$ ipython --no-banner

In [1]: import numpy as np

In [2]: np.set_printoptions(precision=4, suppress=True, linewidth=140, floatmode="fixed")

In [3]: arr = np.array([[-2, -2, -2, 0], [2, 1, 1, -2], [2, 2, -1, -2]])

In [4]: arr
Out[4]: 
array([[-2, -2, -2,  0],
       [ 2,  1,  1, -2],
       [ 2,  2, -1, -2]])

In [5]: out = arr / np.linalg.norm(arr, axis=1, keepdims=True)

In [6]: C2 = out @ out.T

In [7]: C2
Out[7]: 
array([[ 1.0000, -0.7303, -0.4804],
       [-0.7303,  1.0000,  0.7894],
       [-0.4804,  0.7894,  1.0000]])

In [8]: (np.abs(C2) > 0.9).astype(int)
Out[8]: 
array([[1, 0, 0],
       [0, 1, 0],
       [0, 0, 1]])

In [9]: C2[0]
Out[9]: array([ 1.0000, -0.7303, -0.4804])

In [10]: (C2 - 2 * np.eye(3)).round(6).argmax(axis=1)
Out[10]: array([2, 2, 1])

In [11]: f = np.array([0, 0])

In [12]: np.polyval(f, arr[1])
Out[12]: array([0, 0, 0, 0])

In [13]: np.correlate(arr[1], arr[2], "full")
Out[13]: array([-4, -4,  1,  9,  6, -2, -4])

In [14]: np.array([np.convolve(row, f, "same") for row in arr])
Out[14]: 
array([[0, 0, 0, 0],
       [0, 0, 0, 0],
       [0, 0, 0, 0]])

In [15]: rng = np.random.default_rng(6424)

In [16]: out = arr + rng.integers(-2, 3, (3, 2)) @ rng.integers(-2, 3, (2, 4))

In [17]: out
Out[17]: 
array([[-2, -4, -5,  2],
       [ 2,  1,  5, -6],
       [ 2,  6,  1, -2]])

In [18]: np.round(np.linalg.svd(out - arr, compute_uv=False), 4) + 0
Out[18]: array([7.2500, 4.0543, 0.0000])

In [19]: out - arr
Out[19]: 
array([[ 0, -2, -3,  2],
       [ 0,  0,  4, -4],
       [ 0,  4,  2,  0]])

In [20]: m1 = np.load("arr.npy")

In [21]: m1
Out[21]: 
array([[ 0.9661, -0.1017, -0.2373],
       [-0.1017,  0.6949, -0.7119],
       [-0.2373, -0.7119, -0.6610]])

In [22]: out = np.linalg.inv(m1)

In [23]: np.allclose(out, m1.T)
Out[23]: True

In [24]: np.round(np.linalg.cond(m1), 4)
Out[24]: np.float64(1.0)

In [25]: round(np.linalg.det(m1) * np.linalg.det(out), 4)
Out[25]: np.float64(1.0)

In [26]: np.linalg.det(m1) * out
Out[26]: 
array([[-0.9661,  0.1017,  0.2373],
       [ 0.1017, -0.6949,  0.7119],
       [ 0.2373,  0.7119,  0.6610]])

In [27]: round(float(np.linalg.det(m1[::-1])), 4)
Out[27]: 1.0

In [28]: round(np.linalg.det(2 * m1), 4), round(np.linalg.det(m1), 4)
Out[28]: (np.float64(-8.0), np.float64(-1.0))

In [29]: hat = np.triu(np.array([[2, -1, -1], [1, 0, -1], [-2, 1, -1]]), 1) + np.eye(3)

In [30]: out = hat @ m1 @ np.linalg.inv(hat)

In [31]: np.round(np.linalg.det(out), 4)
Out[31]: np.float64(-1.0)

In [32]: np.poly(out)
Out[32]: array([ 1.0000, -1.0000, -1.0000,  1.0000])

In [33]: M = np.load("test19.npy")

In [34]: M
Out[34]: 
array([[  8.7185, -19.9402, -14.0850],
       [  8.8293, -21.1711, -11.0073],
       [ 10.3279, -24.2873, -13.4571],
       [-11.7769, -17.3135, -28.2914],
       [ 10.1307, -20.3959, -10.6514],
       [ 10.7983, -22.3145, -11.8069],
       [  9.2223, -21.8364, -12.8716],
       [ 11.0193, -21.0572, -13.6998],
       [  9.4654, -20.3373, -10.8766],
       [-12.2954, -20.8178, -26.7231],
       [-12.2718, -19.5261, -28.0629],
       [  9.6429, -22.0278, -12.0901],
       [  7.8900, -21.6661, -12.6545],
       [ 10.4160, -21.3295, -10.8369],
       [-12.7442, -17.0952, -26.2650],
       [ 10.8020, -22.5515, -12.1550],
       [-11.9189, -18.4665, -28.8312],
       [-11.3532, -15.9011, -26.9666],
       [-12.2651, -18.8170, -27.6797],
       [-11.3887, -18.2593, -27.9536],
       [-11.5495, -17.2734, -27.7318],
       [-13.3265, -17.4200, -27.3797]])

In [35]: D = np.linalg.norm(M[:, None] - M[None], axis=-1)

In [36]: D[19].round(6).argsort(kind="stable")[:4]
Out[36]: array([19, 20, 16, 18])

In [37]: D[:5, :5]
Out[37]: 
array([[ 0.0000,  3.3166,  4.6778, 25.0755,  3.7405],
       [ 3.3166,  0.0000,  4.2377, 27.1705,  1.5560],
       [ 4.6778,  4.2377,  0.0000, 27.5193,  4.8014],
       [25.0755, 27.1705, 27.5193,  0.0000, 28.2951],
       [ 3.7405,  1.5560,  4.8014, 28.2951,  0.0000]])

In [38]: D.shape
Out[38]: (22, 22)

In [39]: (D + 1e9 * np.eye(22)).round(6).argmin(axis=1)
Out[39]: array([ 6,  8, 15, 20,  8, 15, 11,  6,  4, 10, 18,  6,  6,  4, 21,  5, 19, 20, 10, 20,  3, 14])

In [40]: x = np.array([5, 2, 2])

In [41]: rhs = M @ x

In [42]: np.round(np.linalg.pinv(M) @ M, 4) + 0
Out[42]: 
array([[1.0000, 0.0000, 0.0000],
       [0.0000, 1.0000, 0.0000],
       [0.0000, 0.0000, 1.0000]])

In [43]: np.linalg.lstsq(M, rhs)[0]
Out[43]: array([5.0000, 2.0000, 2.0000])

In [44]: np.linalg.solve(M.T @ M, M.T @ rhs)
Out[44]: array([5.0000, 2.0000, 2.0000])

In [45]: rhs = rhs + 0.05 * rng.normal(size=22)

In [46]: rhs
Out[46]: 
array([ -24.4591,  -20.2054,  -23.8061, -150.0875,  -11.4145,  -14.2501,  -23.2229,  -14.4945,  -15.1090, -156.6359, -156.4810,  -20.0314,
        -29.1771,  -12.2660, -150.3679,  -15.4006, -154.1586, -142.4661, -154.2914, -149.4067, -147.7004, -156.2389])

In [47]: beta, *_ = np.linalg.lstsq(M, rhs)

In [48]: np.round(M.T @ (rhs - M @ beta), 4) + 0
Out[48]: array([0.0000, 0.0000, 0.0000])

In [49]: beta
Out[49]: array([4.9999, 2.0001, 1.9993])
